>>> import numpy as np
>>> from numpy import linalg as LA
>>> np.set_printoptions(precision=1, suppress=True, linewidth=100, legacy="1.25")
>>> E = np.loadtxt("arr.csv", delimiter=",")
>>> E
array([[  1.3,   0.9, -12.4,   2.1,  11.1,   0.2],
       [  8.6,  -1.3,  -3.2,   1.3,   0.6,  -0.7],
       [  0.1,   1.2,   0.3,   1.7,  -0.4,   1.7],
       [ -4.3,  -2.7,  -1.5,  -1.6,  -6.3,  -0.8],
       [  4.1,   2.5,   3.2,   6.5,   2. ,  -4.8],
       [ -1.6,   0.5,  -0.7,   3.5,  -3.7,  -1.4],
       [  7.5,  -7. ,   3.9,   2.2,  -1.3,   0.2],
       [ -4.5,  -3.4,  -1.9,   2. ,   7.1,  -4.7],
       [  1.3,  -5.9,   3. ,   1.2,   2.2,   2.5],
       [  5.5,   2.4,  -6.8,  -5.1,   0.3,   6.6],
       [ -2.3,   4.4,  -0.5,   6.6,  -2.3,   3.1],
       [ -1. ,  -0.8,  -9.7,  -0.1,   3.7,   2.8],
       [  1.2,  -1.7,   0. ,   9.7,   1.2,  -0.2],
       [  4.6,  -1.1,  -5.2,  -2.8,  -1.8,  -2.9],
       [  2.3,  -1.2,  -0.8,   3.1,  -4.1,   0.8],
       [ -0.1,  10.6,   0.5,   1.8,  -6.4,   4.1],
       [  2.4,  -4.4,   0. ,   1.6,   1.1,   4.1],
       [  3. ,  -5.5,   0. ,   0.9,  -6.4,  -0.8],
       [ -5.1,   1.6,   2.2,   0.8,   5.5,   0. ],
       [ -2.3,   2. ,  -1.3,   6.2,   5.5,  -1. ],
       [ -0.7,  -6.7,  -0.9,  -7. ,   0. ,   0.1],
       [ -2.6,  -0.2,  -9.7,  -5.5,   4.2,   3.5]])
>>> Ac = E - E.mean(axis=1)
Traceback (most recent call last):
  File "<python-input-5>", line 1, in <module>
    Ac = E - E.mean(axis=1)
         ~~^~~~~~~~~~~~~~~~
ValueError: operands could not be broadcast together with shapes (22,6) (22,) 
>>> Ac = E - E.mean(axis=0)
>>> left, sv, Vh = LA.svd(Ac, full_matrices=False)
>>> np.searchsorted(np.cumsum(sv ** 2) / (sv ** 2).sum(), 0.9) + 1
5
>>> np.abs(left[:, 0]).argmax()
0
>>> np.abs(Vh[-1])
array([0.2, 0.4, 0.4, 0.6, 0.2, 0.5])
>>> np.abs(Vh[0]).argmax()
2
>>> (np.sign(left[:, 0]) == np.sign(left[0, 0])).astype(int)
array([1, 0, 0, 0, 0, 0, 0, 1, 0, 1, 0, 1, 0, 1, 0, 0, 0, 0, 1, 1, 1, 1])
>>> round((sv ** 2).sum() ** 2 / (sv ** 4).sum(), 1)
4.5
>>> np.round(sv ** 2 / (sv ** 2).sum(), 1) + 0
array([0.3, 0.2, 0.2, 0.1, 0.1, 0. ])
